>>> import numpy as np
>>> import numpy.linalg as la
>>> np.set_printoptions(suppress=True, linewidth=200)
>>> def rnd(a):
...     return np.round(a, 3) + 0
... 
>>> W0 = np.load("case17.npy")
>>> print(W0)
[[ 2.341  1.063  2.188]
 [ 1.84   0.67   2.028]
 [ 1.622  1.018  1.973]
 [ 1.818  1.158  2.033]
 [ 1.84   1.021  1.86 ]
 [ 2.47   1.275  1.831]
 [ 2.183  0.285  1.49 ]
 [ 2.24   0.697  1.993]
 [ 1.724  1.278  1.592]
 [ 1.447  1.576  2.18 ]
 [ 2.103  0.847  1.816]
 [ 1.772  0.381  1.592]
 [ 2.056  0.654  2.051]
 [ 1.84   0.985  2.149]
 [ 2.951 -0.819  2.817]
 [ 2.84  -1.103  3.606]
 [ 2.401 -0.615  3.061]
 [ 3.174 -0.759  2.764]
 [ 2.771 -0.721  3.347]
 [ 3.227 -0.889  2.978]
 [ 2.956 -1.315  3.133]
 [ 2.458 -1.183  2.801]
 [ 3.341 -0.382  2.725]
 [ 2.685 -1.144  3.153]
 [ 3.048 -1.123  2.514]
 [ 3.311 -0.82   3.085]
 [ 3.202 -0.923  3.205]
 [ 3.353 -0.759  2.75 ]]
>>> t = np.radians(15)
>>> r_ = np.eye(3)
>>> r_[1, 1] = r_[0, 0] = np.cos(t)
>>> r_[1, 0], r_[0, 1] = -np.sin(t), np.sin(t)
>>> print(rnd(r_))
[[ 0.966  0.259  0.   ]
 [-0.259  0.966  0.   ]
 [ 0.     0.     1.   ]]
>>> M2 = W0 @ r_.T
>>> print(rnd(np.abs(M2 - W0).max(axis=0)))
[0.441 0.852 0.   ]
>>> print(rnd(la.det(r_)), rnd(np.trace(r_)))
1.0 2.932
>>> print(rnd(la.svd(W0, compute_uv=False)), rnd(la.svd(M2, compute_uv=False)))
[18.893  4.973  1.579] [18.893  4.973  1.579]
>>> cen = W0 - W0.mean(axis=0)
>>> left, sig, vt = la.svd(cen, full_matrices=False)
>>> print(np.abs(vt[0]).argmax())
1
>>> print((np.sign(left[:, 0]) == np.sign(left[0, 0])).astype(int))
[1 1 1 1 1 1 1 1 1 1 1 1 1 1 0 0 0 0 0 0 0 0 0 0 0 0 0 0]
>>> print(la.matrix_rank(cen))
3
>>> print(rnd(cen.mean(axis=0)))
[0. 0. 0.]
>>> print(rnd((sig ** 2).sum() ** 2 / (sig ** 4).sum()))
1.233
>>> rng = np.random.default_rng(98)
>>> lab = rng.permutation(3)
>>> M2 = W0[:, lab] * rng.choice([-1, 1], 3)
>>> print(M2)
[[ 2.188 -1.063 -2.341]
 [ 2.028 -0.67  -1.84 ]
 [ 1.973 -1.018 -1.622]
 [ 2.033 -1.158 -1.818]
 [ 1.86  -1.021 -1.84 ]
 [ 1.831 -1.275 -2.47 ]
 [ 1.49  -0.285 -2.183]
 [ 1.993 -0.697 -2.24 ]
 [ 1.592 -1.278 -1.724]
 [ 2.18  -1.576 -1.447]
 [ 1.816 -0.847 -2.103]
 [ 1.592 -0.381 -1.772]
 [ 2.051 -0.654 -2.056]
 [ 2.149 -0.985 -1.84 ]
 [ 2.817  0.819 -2.951]
 [ 3.606  1.103 -2.84 ]
 [ 3.061  0.615 -2.401]
 [ 2.764  0.759 -3.174]
 [ 3.347  0.721 -2.771]
 [ 2.978  0.889 -3.227]
 [ 3.133  1.315 -2.956]
 [ 2.801  1.183 -2.458]
 [ 2.725  0.382 -3.341]
 [ 3.153  1.144 -2.685]
 [ 2.514  1.123 -3.048]
 [ 3.085  0.82  -3.311]
 [ 3.205  0.923 -3.202]
 [ 2.75   0.759 -3.353]]
>>> left, _, vt = la.svd(W0.T @ M2)
>>> print(rnd(left @ vt))
[[ 0.  0. -1.]
 [ 0. -1.  0.]
 [ 1.  0.  0.]]
